$ ipython --no-banner

In [1]: import numpy as np

In [2]: import numpy.linalg as la

In [3]: np.set_printoptions(precision=3, suppress=True, linewidth=200, sign=" ")

In [4]: def rnd(a):
   ...:     return np.round(a, 3) + 0
   ...: 

In [5]: arr = np.loadtxt("dump.csv", delimiter=",")

In [6]: rnd(arr)
Out[6]: 
array([[-3.733, -1.022, -0.984, -0.223],
       [ 0.533, -2.756,  0.193,  2.843],
       [ 1.067, -0.166, -3.85 , -0.099],
       [-0.8  ,  2.708, -0.411,  2.803]])

In [7]: rng = np.random.default_rng(225)

In [8]: idx = rng.permutation(4)

In [9]: out = arr[:, idx] * rng.choice([-1, 1], 4)

In [10]: rnd(out)
Out[10]: 
array([[ 1.022,  0.984, -3.733,  0.223],
       [ 2.756, -0.193,  0.533, -2.843],
       [ 0.166,  3.85 ,  1.067,  0.099],
       [-2.708,  0.411, -0.8  , -2.803]])

In [11]: left, _, VT = la.svd(arr.T @ out)

In [12]: idx
Out[12]: array([ 1,  2,  0,  3])

In [13]: proj = np.triu(np.array([[3, 3, -2, -2], [-2, -1, 3, 1], [3, 1, 1, 1], [3, 2, -3, -3]]), 1) + np.eye(4)

In [14]: out = proj @ arr @ la.inv(proj)

In [15]: rnd(la.det(out))
Out[15]: np.float64(-256.0)

In [16]: la.matrix_rank(out)
Out[16]: np.int64(4)

In [17]: print(rnd(np.poly(out)))
[   1.       7.536    0.    -120.583 -256.   ]

In [18]: rnd(la.det(arr[::-1]))
Out[18]: np.float64(-256.0)

In [19]: rnd(np.einsum("ii->", arr))
Out[19]: np.float64(-7.536)

In [20]: print(rnd(la.det(2 * arr)), rnd(la.det(arr)))
-4096.0 -256.0

In [21]: rnd(la.det(arr.T))
Out[21]: np.float64(-256.0)

In [22]: rnd(np.einsum("ij,ji->", arr, arr))
Out[22]: np.float64(56.798)

In [23]: rnd(la.eigvals(arr).sum().real)
Out[23]: np.float64(-7.536)

In [24]: u = np.array([0, 0, 0])

In [25]: np.array([np.convolve(row, u, "same") for row in arr])
Out[25]: 
array([[ 0.,  0.,  0.,  0.],
       [ 0.,  0.,  0.,  0.],
       [ 0.,  0.,  0.,  0.],
       [ 0.,  0.,  0.,  0.]])

In [26]: idx = rng.permutation(4)

In [27]: idx
Out[27]: array([ 0,  2,  1,  3])

In [28]: out = arr[idx][:, idx]

In [29]: rnd(np.trace(out))
Out[29]: np.float64(-7.536)

In [30]: np.allclose(out, arr)
Out[30]: False

In [31]: rnd(la.det(out)), rnd(la.det(arr[idx]))
Out[31]: (np.float64(-256.0), np.float64(256.0))

In [32]: idx = rng.integers(0, 2, 3)

In [33]: F = np.triu((idx[:, None] == idx) & (rng.random((3, 3)) < 0.8), 1).astype(int)

In [34]: F += F.T

In [35]: print(F)
[[ 0  0  0]
 [ 0  0  0]
 [ 0  0  0]]

In [36]: rnd(arr @ arr.T)
Out[36]: 
array([[ 16.,   0.,   0.,   0.],
       [  0.,  16.,   0.,   0.],
       [  0.,   0.,  16.,   0.],
       [  0.,   0.,   0.,  16.]])

In [37]: C2 = arr.T @ arr

In [38]: rnd(np.diag(C2))
Out[38]: array([ 16.,  16.,  16.,  16.])

In [39]: rnd(la.svd(arr, compute_uv=False) ** 2)
Out[39]: array([ 16.,  16.,  16.,  16.])

In [40]: la.matrix_rank(C2)
Out[40]: np.int64(4)

In [41]: rnd(C2)
Out[41]: 
array([[ 16.,   0.,   0.,   0.],
       [  0.,  16.,   0.,   0.],
       [  0.,   0.,  16.,   0.],
       [  0.,   0.,   0.,  16.]])

In [42]: print(rnd(np.trace(arr)))
-7.536

In [43]: W0 = np.load("w.npy")

In [44]: print(rnd(W0))
[[-9.255 -3.34  -1.784]
 [-5.622 -1.87  -8.056]
 [ 9.319  3.374  1.329]
 [ 9.132  3.388 -2.265]
 [-8.163 -3.093  4.878]
 [ 8.157  3.091 -4.89 ]
 [ 9.348  3.391  1.058]
 [ 9.352  3.393  1.012]
 [ 2.577  0.721  9.635]
 [ 5.623  2.236 -7.961]
 [-7.259 -2.505 -6.406]
 [-0.459 -0.396  9.982]
 [-3.361 -1.44   9.307]]

In [45]: idx = W0[:, 1] > np.median(W0[:, 1])

In [46]: u = W0[idx].mean(axis=0) - W0[~idx].mean(axis=0)

In [47]: np.argsort(-np.abs(u).round(6), kind="stable")
Out[47]: array([ 0,  1,  2])
